$ python3 -q
>>> import numpy as np
>>> from numpy import linalg as LA
>>> np.set_printoptions(precision=3, suppress=True, linewidth=160, floatmode="fixed")
>>> X = np.load("out3.npy")
>>> X
array([[-4, -2,  0, -9, -8, -5, -4],
       [ 0, -3,  3,  9,  0,  7,  0],
       [ 0,  0,  9, -2,  1,  6, -2],
       [ 0,  0,  0, -1, -9,  2,  3],
       [ 0,  0,  0,  0,  5, -5, -8],
       [ 0,  0,  0,  0,  0, -5,  8],
       [ 0,  0,  0,  0,  0,  0, -1]])
>>> round(float(LA.norm(X, 2)), 3)
17.716
>>> round(LA.norm(X, 1), 3), round(LA.norm(X, np.inf), 3)
(np.float64(30.0), np.float64(32.0))
>>> LA.norm(X, axis=0)
array([ 4.000,  3.606,  9.487, 12.923, 13.077, 12.806, 12.570])
>>> LA.norm(X, axis=1).argmax()
np.int64(0)
>>> round(float(LA.norm(X[6], 1)), 3), round(LA.norm(X[6], np.inf), 3)
(1.0, np.float64(1.0))
>>> round(float(LA.norm(X, "nuc")), 3)
60.117
>>> f, v = X[5], X[6]
>>> f @ f
np.int64(89)
>>> p = (f @ v) / (f @ f) * f
>>> LA.matrix_rank(np.outer(f, v))
np.int64(1)
>>> v - p
array([ 0.000,  0.000,  0.000,  0.000,  0.000, -0.449, -0.281])
>>> p
array([-0.000, -0.000, -0.000, -0.000, -0.000,  0.449, -0.719])
>>> F = np.loadtxt("w.csv", delimiter=",")
>>> F
array([[ 0.363,  0.411, -0.218,  0.121],
       [ 0.411,  0.466, -0.247,  0.137],
       [-0.218, -0.247,  0.131, -0.073],
       [ 0.121,  0.137, -0.073,  0.040]])
>>> vals, evecs = LA.eigh(F)
>>> np.abs(evecs[:, -1]).round(6).argmax()
np.int64(1)
>>> vals.round(3) + 0
array([0.000, 0.000, 0.000, 1.000])
>>> np.round(vals.sum(), 3), np.trace(F)
(np.float64(1.0), np.float64(1.0))
>>> evecs @ np.diag(vals) @ evecs.T
array([[ 0.363,  0.411, -0.218,  0.121],
       [ 0.411,  0.466, -0.247,  0.137],
       [-0.218, -0.247,  0.131, -0.073],
       [ 0.121,  0.137, -0.073,  0.040]])
>>> (vals > 1e-8).sum(), (vals < -1e-8).sum()
(np.int64(1), np.int64(0))
>>> np.unique(F.round(6), axis=0).shape
(4, 4)
>>> F @ LA.pinv(F) @ F
array([[ 0.363,  0.411, -0.218,  0.121],
       [ 0.411,  0.466, -0.247,  0.137],
       [-0.218, -0.247,  0.131, -0.073],
       [ 0.121,  0.137, -0.073,  0.040]])
>>> np.allclose(F[:-1].T @ LA.lstsq(F[:-1].T, F[-1])[0], F[-1])
True
>>> np.abs(np.diag(LA.qr(F)[1])) > 1e-9
array([ True, False, False, False])
>>> f = np.array([2, 2, 0])
>>> np.polyval(f, F[1])
array([ 1.161,  1.367, -0.372,  0.312])
>>> vals, evecs = LA.eigh(F)
>>> x = np.array([1, 0, 1, 0])
>>> np.round(LA.eigvalsh(F[1:, 1:]), 3) + 0
array([0.000, 0.000, 0.637])
>>> evecs * np.abs(vals) @ evecs.T
array([[ 0.363,  0.411, -0.218,  0.121],
       [ 0.411,  0.466, -0.247,  0.137],
       [-0.218, -0.247,  0.131, -0.073],
       [ 0.121,  0.137, -0.073,  0.040]])
>>> round(float(x @ F @ x), 3)
0.058
>>> A = np.load("dump.npy")
>>> A
array([[ 0,  1,  0,  1,  0,  1],
       [ 2,  0,  2,  0,  2,  0],
       [-3,  1, -3,  1, -3,  1],
       [ 0,  1,  0,  1,  0,  1],
       [ 2,  0,  2,  0,  2,  0],
       [-3,  1, -3,  1, -3,  1]])
>>> U, sig, vt = LA.svd(X)
>>> np.argmax(sig[:-1] / (sig[1:] + 1e-6)) + 1
np.int64(6)
>>> Y = U[:, :6] @ np.diag(sig[:6]) @ vt[:6]
>>> Y.round(3) + 0
array([[-4.000, -2.000,  0.000, -9.000, -8.000, -5.000, -4.000],
       [ 0.000, -3.000,  3.000,  9.000,  0.000,  7.000,  0.000],
       [ 0.000,  0.000,  9.000, -2.000,  1.000,  6.000, -2.000],
       [ 0.000,  0.000,  0.000, -1.000, -9.000,  2.000,  3.000],
       [-0.001,  0.001,  0.000,  0.000,  5.000, -5.000, -8.000],
       [ 0.000,  0.000,  0.000,  0.000,  0.000, -5.000,  8.000],
       [ 0.007, -0.006, -0.001, -0.002,  0.000,  0.000, -1.000]])
>>> round(np.abs(X - Y).max(), 3)
np.float64(0.007)
>>> LA.matrix_rank(X, rtol=0.05)
np.int64(6)
>>> U, sig, vt = LA.svd(Y)
>>> evecs = vt[:(sig > 1e-8).sum()]
>>> rng = np.random.default_rng(11)
>>> x = Y[5] + 5 * Y[2] + rng.integers(2) * np.eye(7)[2]
>>> x.round(3) + 0
array([  0.000,   0.000,  45.000, -10.000,   5.000,  25.000,  -2.000])
>>> np.diag(evecs.T @ evecs)
array([0.484, 0.566, 0.997, 0.955, 0.999, 1.000, 1.000])
>>> np.round(evecs.T @ evecs, 3) + 0
array([[ 0.484,  0.473,  0.042,  0.152, -0.021, -0.011, -0.007],
       [ 0.473,  0.566, -0.038, -0.140,  0.020,  0.010,  0.006],
       [ 0.042, -0.038,  0.997, -0.012,  0.002,  0.001,  0.001],
       [ 0.152, -0.140, -0.012,  0.955,  0.006,  0.003,  0.002],
       [-0.021,  0.020,  0.002,  0.006,  0.999,  0.000,  0.000],
       [-0.011,  0.010,  0.001,  0.003,  0.000,  1.000,  0.000],
       [-0.007,  0.006,  0.001,  0.002,  0.000,  0.000,  1.000]])
>>> round(LA.norm(x - evecs.T @ evecs @ x), 3)
np.float64(0.0)
>>> LA.matrix_rank(np.vstack([Y, x]))
np.int64(6)
>>> U, sig, vt = LA.svd(A)
>>> evecs = vt[:(sig > 1e-8).sum()]
>>> x = A[4] + -2 * A[3] + rng.integers(2) * np.eye(6)[1]
>>> x
array([ 2.000, -2.000,  2.000, -2.000,  2.000, -2.000])
>>> np.round(LA.norm(x - evecs.T @ evecs @ x), 3)
np.float64(0.0)
>>> np.diag(evecs.T @ evecs)
array([0.333, 0.333, 0.333, 0.333, 0.333, 0.333])
>>> np.round(evecs.T @ evecs, 3) + 0
array([[0.333, 0.000, 0.333, 0.000, 0.333, 0.000],
       [0.000, 0.333, 0.000, 0.333, 0.000, 0.333],
       [0.333, 0.000, 0.333, 0.000, 0.333, 0.000],
       [0.000, 0.333, 0.000, 0.333, 0.000, 0.333],
       [0.333, 0.000, 0.333, 0.000, 0.333, 0.000],
       [0.000, 0.333, 0.000, 0.333, 0.000, 0.333]])
>>> M = np.load("arr.npy")
>>> M
array([[-2.306,  0.402, -0.493,  0.095, -0.113],
       [-0.449, -0.866,  0.507, -1.734,  0.193],
       [ 2.437, -0.472,  1.977, -0.199,  0.657],
       [ 3.118, -1.392,  2.124, -1.836,  0.893],
       [-0.264,  2.298, -1.318,  2.410, -0.090],
       [ 0.800,  0.947, -0.632,  1.416,  0.699],
       [ 2.905,  1.276,  0.593,  0.906,  2.071],
       [ 0.560, -0.568,  1.084, -1.187, -0.119],
       [-0.661, -1.511,  0.955, -2.453, -1.084],
       [ 0.392, -2.828,  2.763, -3.506, -1.643],
       [ 3.617,  0.244,  1.960,  0.145,  1.134],
       [ 2.930, -0.846,  1.591, -1.170,  1.096],
       [-0.062,  0.445, -0.311, -1.239,  1.467],
       [-0.978,  0.202, -1.022,  0.556, -0.447],
       [ 0.317, -0.370,  0.304, -1.196,  0.452],
       [-0.564, -0.475,  0.900, -0.984, -0.962],
       [-0.813, -0.855,  0.620, -1.822, -0.281],
       [ 0.988, -2.517,  2.749, -4.246, -0.065],
       [ 0.749, -1.400,  1.908, -1.831, -0.485],
       [-0.547,  1.913, -1.508,  2.443,  0.053],
       [-0.877, -0.987,  0.522, -0.865, -1.262],
       [ 1.146,  0.487, -0.341,  0.990,  0.815],
       [ 2.436, -3.635,  3.502, -3.697, -0.206],
       [ 0.349, -0.407,  1.103, -1.146, -0.206],
       [-0.160, -1.162,  0.527, -1.880, -0.082],
       [ 0.086,  0.144,  0.194,  0.515, -0.324],
       [ 1.370, -0.316,  1.138, -1.396,  1.391],
       [-1.631,  1.290, -1.413,  1.196, -0.689],
       [ 4.045, -3.040,  3.178, -2.579, -0.593],
       [ 0.586,  0.736, -0.426,  0.856,  0.252],
       [ 0.399,  0.964, -0.591,  1.403, -0.441]])
>>> cen = M - M.mean(axis=0)
>>> evecs = LA.svd(cen)[2][:2]
>>> Y = cen - cen @ evecs.T @ evecs
>>> LA.norm(Y, axis=1).round(6).argmax()
np.int64(12)
>>> (cen @ evecs.T).std(axis=0)
array([2.566, 1.580])
>>> cen = M - M.mean(axis=0)
>>> U, sig, vt = LA.svd(cen, full_matrices=False)
>>> vt[0] * np.sign(vt[0, np.abs(vt[0]).argmax()])
array([-0.324,  0.515, -0.505,  0.611,  0.043])
>>> sig
array([14.285,  8.795,  3.663,  1.619,  1.063])
>>> np.round(cen.mean(axis=0), 3) + 0
array([0.000, 0.000, 0.000, 0.000, 0.000])
>>> np.round((sig ** 2).sum() ** 2 / (sig ** 4).sum(), 3)
np.float64(1.865)
>>> np.abs(vt[-1])
array([0.339, 0.573, 0.300, 0.520, 0.443])
>>> W1 = np.array([[-2, 4, -7], [-2, 5, 7], [-6, -8, 6], [9, 9, 9], [-7, -7, -4]])
>>> coef = np.array([2, 0, 1])
>>> hid = np.maximum(M @ W1 + coef, 0)
>>> (hid > 0).astype(int)
array([[1, 0, 1],
       [0, 0, 0],
       [0, 0, 0],
       [0, 0, 0],
       [1, 1, 1],
       [1, 1, 1],
       [0, 1, 0],
       [0, 0, 0],
       [0, 0, 0],
       [0, 0, 0],
       [0, 0, 0],
       [0, 0, 0],
       [0, 0, 0],
       [1, 1, 1],
       [0, 0, 0],
       [0, 0, 1],
       [0, 0, 0],
       [0, 0, 0],
       [0, 0, 0],
       [1, 1, 1],
       [1, 0, 1],
       [1, 1, 0],
       [0, 0, 0],
       [0, 0, 0],
       [0, 0, 0],
       [1, 1, 1],
       [0, 0, 0],
       [1, 1, 1],
       [0, 0, 0],
       [1, 1, 1],
       [1, 1, 1]])
>>> (hid > 0).mean(axis=0)
array([0.355, 0.323, 0.355])
>>> C = np.array([[2, 0], [2, 3], [1, 3]])
>>> (hid @ C).round(6).argmax(axis=1)
array([1, 0, 0, 0, 1, 1, 1, 0, 0, 0, 0, 0, 0, 0, 0, 1, 0, 0, 0, 1, 0, 1, 0, 0, 0, 1, 0, 1, 0, 1, 1])
>>> W1 @ C
array([[ -3,  -9],
       [ 13,  36],
       [-22,  -6],
       [ 45,  54],
       [-32, -33]])
